$ python3 -q
>>> import numpy as np
>>> np.set_printoptions(suppress=True, linewidth=140)
>>> F = np.load("dump.npy")
>>> F
array([[ 4,  4,  4,  4,  4,  4],
       [ 4,  8,  8,  8,  8,  8],
       [ 4,  8, 12, 12, 12, 12],
       [ 4,  8, 12, 16, 16, 16],
       [ 4,  8, 12, 16, 20, 20],
       [ 4,  8, 12, 16, 20, 24]])
>>> r0 = np.array([1, -1, -2, 1, 2, -1])
>>> other = F + np.outer(r0, np.eye(6)[1])
>>> np.round(np.linalg.det(other) / np.linalg.det(F), 1), round(float(1 + np.linalg.solve(F, r0)[1]), 1)
(np.float64(0.8), 0.8)
>>> np.linalg.matrix_rank(other - F)
np.int64(1)
>>> vals, vecs = np.linalg.eigh(F)
>>> x0 = np.array([-1, -2, -1, -2, 3, 0])
>>> np.abs(F).sum(axis=1).max(), np.round(np.abs(vals).max(), 1)
(np.int64(84), np.float64(68.8))
>>> print(np.round(vecs * np.abs(vals) @ vecs.T, 1))
[[ 4.  4.  4.  4.  4.  4.]
 [ 4.  8.  8.  8.  8.  8.]
 [ 4.  8. 12. 12. 12. 12.]
 [ 4.  8. 12. 16. 16. 16.]
 [ 4.  8. 12. 16. 20. 20.]
 [ 4.  8. 12. 16. 20. 24.]]
>>> round(x0 @ F @ x0 / (x0 @ x0), 1), round(vals[0], 1), round(float(vals[-1]), 1)
(np.float64(4.8), np.float64(1.1), 68.8)
>>> (np.sign(vecs[:, -1].round(6)) == np.sign(vecs[0, -1].round(6))).astype(int)
array([1, 1, 1, 1, 1, 1])
>>> O, R = np.linalg.qr(F)
>>> print(np.round(np.abs(np.diag(R)), 1))
[9.8 3.7 3.6 3.5 3.3 2.8]
>>> R.round(1)
array([[ -9.8, -18. , -24.5, -29.4, -32.7, -34.3],
       [  0. ,  -3.7,  -6.6,  -8.8, -10.2, -11. ],
       [  0. ,   0. ,  -3.6,  -6.3,  -8. ,  -8.9],
       [  0. ,   0. ,   0. ,  -3.5,  -5.8,  -6.9],
       [  0. ,   0. ,   0. ,   0. ,  -3.3,  -4.9],
       [  0. ,   0. ,   0. ,   0. ,   0. ,   2.8]])
>>> O.shape, R.shape
((6, 6), (6, 6))
>>> np.round(O @ R, 1)
array([[ 4.,  4.,  4.,  4.,  4.,  4.],
       [ 4.,  8.,  8.,  8.,  8.,  8.],
       [ 4.,  8., 12., 12., 12., 12.],
       [ 4.,  8., 12., 16., 16., 16.],
       [ 4.,  8., 12., 16., 20., 20.],
       [ 4.,  8., 12., 16., 20., 24.]])
>>> np.round(O.T @ O, 1) + 0
array([[1., 0., 0., 0., 0., 0.],
       [0., 1., 0., 0., 0., 0.],
       [0., 0., 1., 0., 0., 0.],
       [0., 0., 0., 1., 0., 0.],
       [0., 0., 0., 0., 1., 0.],
       [0., 0., 0., 0., 0., 1.]])
>>> print(O.round(1) + 0)
[[-0.4  0.9  0.   0.   0.   0. ]
 [-0.4 -0.2  0.9  0.   0.   0. ]
 [-0.4 -0.2 -0.2  0.9  0.   0. ]
 [-0.4 -0.2 -0.2 -0.3  0.8  0. ]
 [-0.4 -0.2 -0.2 -0.3 -0.4 -0.7]
 [-0.4 -0.2 -0.2 -0.3 -0.4  0.7]]
>>> np.allclose(R.T @ R, F.T @ F)
True
